$ python3 -q
>>> import numpy as np
>>> import numpy.linalg as la
>>> np.set_printoptions(precision=2, suppress=True, linewidth=140, sign=" ")
>>> A = np.loadtxt("block12.csv", delimiter=",")
>>> A
array([[ 7.66, -2.33, -7.24, -4.74],
       [-5.84,  1.38,  6.14,  4.01],
       [-0.47,  0.36,  0.29, -0.07],
       [-1.55,  0.26,  1.3 ,  1.54],
       [-2.66,  0.53,  3.06,  1.8 ],
       [-5.33,  2.06,  5.39,  2.98],
       [ 2.39, -1.22, -2.41, -1.82],
       [ 2.07, -1.15, -2.11, -1.33],
       [-2.62,  0.75,  3.4 ,  1.65],
       [-2.77,  1.21,  3.2 ,  1.91],
       [-2.08,  0.49,  2.31,  1.59],
       [-1.59,  1.43,  2.68,  1.23],
       [-3.39,  0.8 ,  3.71,  2.59],
       [ 4.01, -1.28, -3.67, -2.37],
       [-0.68,  0.37,  0.79,  1.08],
       [-1.74,  0.36,  1.71,  0.57],
       [ 0.04, -0.19, -0.38, -0.4 ],
       [-2.9 ,  1.11,  3.26,  2.03],
       [ 5.11, -1.93, -5.44, -4.  ],
       [-1.62, -0.5 ,  1.61,  0.92],
       [-2.23,  0.92,  2.52,  1.6 ],
       [ 0.3 , -0.27,  0.03,  0.2 ],
       [-1.73,  0.56,  2.62,  1.64],
       [-1.92,  0.42,  1.52,  1.08],
       [-3.52,  0.79,  3.82,  2.64],
       [ 3.15, -0.96, -2.44, -1.74],
       [-9.2 ,  2.79,  9.91,  5.9 ],
       [ 1.35, -0.25, -1.17, -0.23],
       [-5.61,  1.76,  4.74,  3.14],
       [-0.45,  0.43,  0.92,  0.65],
       [ 4.25, -1.65, -3.65, -3.04],
       [-0.67,  0.29,  0.73,  1.25],
       [-2.98,  1.1 ,  3.26,  1.99]])
>>> Xs = (A - A.mean(axis=0)) / A.std(axis=0)
>>> np.argwhere(np.abs(Xs) > 2)
array([[  0,   0],
       [  0,   1],
       [  0,   2],
       [  0,   3],
       [ 18,   3],
       [ 26,   0],
       [ 26,   1],
       [ 26,   2],
       [ 26,   3]])
>>> b = la.lstsq(np.delete(Xs, 2, axis=1), Xs[:, 2])[0]
>>> b
array([-0.63,  0.11,  0.26])
>>> np.round(1 - np.var(Xs[:, 2] - np.delete(Xs, 2, axis=1) @ b), 2)
np.float64(0.99)
>>> np.unravel_index(np.abs(A).argmax(), A.shape)
(np.int64(26), np.int64(2))
>>> np.abs(A).max()
np.float64(9.91)
>>> la.svd(A, compute_uv=False)
array([ 32.51,   1.89,   1.85,   1.7 ])
>>> A.shape
(33, 4)
>>> A[33]
Traceback (most recent call last):
  File "<python-input-14>", line 1, in <module>
    A[33]
    ~^^^^
IndexError: index 33 is out of bounds for axis 0 with size 33
>>> A.mean(axis=0)
array([-1.01,  0.26,  1.22,  0.73])
>>> proj = A @ la.solve(A.T @ A, A.T)
>>> np.diag(proj)
array([ 0.19,  0.16,  0.05,  0.14,  0.07,  0.18,  0.09,  0.08,  0.14,  0.06,  0.03,  0.35,  0.09,  0.07,  0.1 ,  0.09,  0.04,  0.04,  0.17,
        0.28,  0.03,  0.05,  0.13,  0.04,  0.09,  0.11,  0.29,  0.1 ,  0.23,  0.05,  0.23,  0.17,  0.03])
>>> np.round(la.eigvalsh(proj), 2) + 0
array([ 0.,  0.,  0.,  0.,  0.,  0.,  0.,  0.,  0.,  0.,  0.,  0.,  0.,  0.,  0.,  0.,  0.,  0.,  0.,  0.,  0.,  0.,  0.,  0.,  0.,  0.,
        0.,  0.,  0.,  1.,  1.,  1.,  1.])
>>> proj @ A[:, 2]
array([-7.24,  6.14,  0.29,  1.3 ,  3.06,  5.39, -2.41, -2.11,  3.4 ,  3.2 ,  2.31,  2.68,  3.71, -3.67,  0.79,  1.71, -0.38,  3.26, -5.44,
        1.61,  2.52,  0.03,  2.62,  1.52,  3.82, -2.44,  9.91, -1.17,  4.74,  0.92, -3.65,  0.73,  3.26])
>>> np.allclose(proj @ proj, proj)
True
>>> feats = np.load("run2.npy")
>>> feats
array([[ 1, -2,  0,  0],
       [-2,  0,  0,  0],
       [ 0,  0,  1, -2],
       [ 0,  0, -2,  0]])
>>> w1 = np.array([[-2, 2, 1, 1, 2],
...     [0, -1, -2, 2, 1],
...     [1, -1, 1, -2, 0],
...     [-1, 2, 0, 1, -1]])
>>> b = np.array([-4, -1, 4, -2, 4])
>>> H = np.maximum(feats @ w1 + b, 0)
>>> (H > 0).astype(int)
array([[ 0,  1,  1,  0,  1],
       [ 0,  0,  1,  0,  0],
       [ 0,  0,  1,  0,  1],
       [ 0,  1,  1,  1,  1]])
>>> H
array([[ 0,  3,  9,  0,  4],
       [ 0,  0,  2,  0,  0],
       [ 0,  0,  5,  0,  6],
       [ 0,  1,  2,  2,  4]])
>>> C = np.array([[2, -1], [-1, -3], [2, 3], [-3, 2], [2, -3]])
>>> (H @ C).round(6).argmax(axis=1)
array([ 0,  1,  0,  0])
>>> [round(float(la.det(feats[:i, :i])), 2) + 0 for i in range(1, 5)]
[1.0, -4.0, -4.0, 16.0]
>>> np.round(la.eigvalsh(feats).min(), 2)
np.float64(-1.56)
>>> vals, vecs = la.eigh(feats)
>>> vals.sum(), np.trace(feats)
(np.float64(2.0), np.int64(2))
>>> la.eigvalsh(feats + 4 * np.eye(4))
array([ 2.44,  2.44,  6.56,  6.56])
>>> np.round(vecs.T @ vecs, 2) + 0
array([[ 1.,  0.,  0.,  0.],
       [ 0.,  1.,  0.,  0.],
       [ 0.,  0.,  1.,  0.],
       [ 0.,  0.,  0.,  1.]])
>>> np.unique(vals.round(6) + 0, return_counts=True)[1]
array([ 2,  2])
>>> F = np.load("layer12.npy")
>>> F
array([[ 24,   3,   2,   9,  -1,   3],
       [ 12,   9,  10,  11,   5,   9],
       [ -6, -12, -14, -12,  -8, -12],
       [ 18,   6,   6,  10,   2,   6],
       [ 36,  27,  30,  33,  15,  27]])
>>> other = np.array([[-2, 3], [-4, 2]])
>>> C = np.kron(other, feats)
>>> C.shape
(8, 8)
>>> la.matrix_rank(C)
np.int64(8)
>>> round(float(la.norm(C, 2)), 2), round(la.norm(other, 2) * la.norm(feats, 2), 2)
(14.25, np.float64(14.25))
>>> W0 = np.loadtxt("data.csv", delimiter=",")
>>> W0
array([[ 4., -4.,  0.,  4.],
       [ 0.,  0.,  0.,  0.],
       [ 7.,  5., -2., -2.],
       [ 4.,  2.,  3.,  1.],
       [ 2.,  2., -2., -5.],
       [ 8., -2.,  3.,  5.],
       [ 4.,  2.,  3.,  1.],
       [ 4., -4.,  0.,  4.],
       [10.,  0.,  1.,  0.],
       [ 0.,  0.,  0.,  0.],
       [ 0.,  0.,  0.,  0.],
       [ 3.,  3., -5., -3.],
       [ 0.,  0.,  0.,  0.],
       [ 7.,  5., -2., -2.],
       [ 0.,  0.,  0.,  0.],
       [ 0.,  0.,  0.,  0.],
       [ 3.,  3., -5., -3.],
       [ 0.,  0.,  0.,  0.],
       [ 0.,  0.,  0.,  0.],
       [ 8., -2.,  3.,  5.],
       [ 4., -4.,  0.,  4.],
       [ 3.,  3., -5., -3.],
       [ 0.,  0.,  0.,  0.],
       [ 0.,  0.,  0.,  0.],
       [ 0.,  0.,  0.,  0.],
       [ 0.,  0.,  0.,  0.],
       [ 7.,  5., -2., -2.],
       [ 5.,  5., -7., -8.]])
>>> x = np.array([-9, 6, 7, 3])
>>> rhs = A @ x
>>> b, lr = np.zeros(4), 1 / la.norm(A, 2) ** 2
>>> for i in range(8):
...     b -= lr * A.T @ (A @ b - rhs)
...     if i % 2 == 0: print(i, round(la.norm(A @ b - rhs), 2))
... 
0 8.27
2 8.21
4 8.16
6 8.1
>>> round(la.cond(A), 2)
np.float64(19.13)
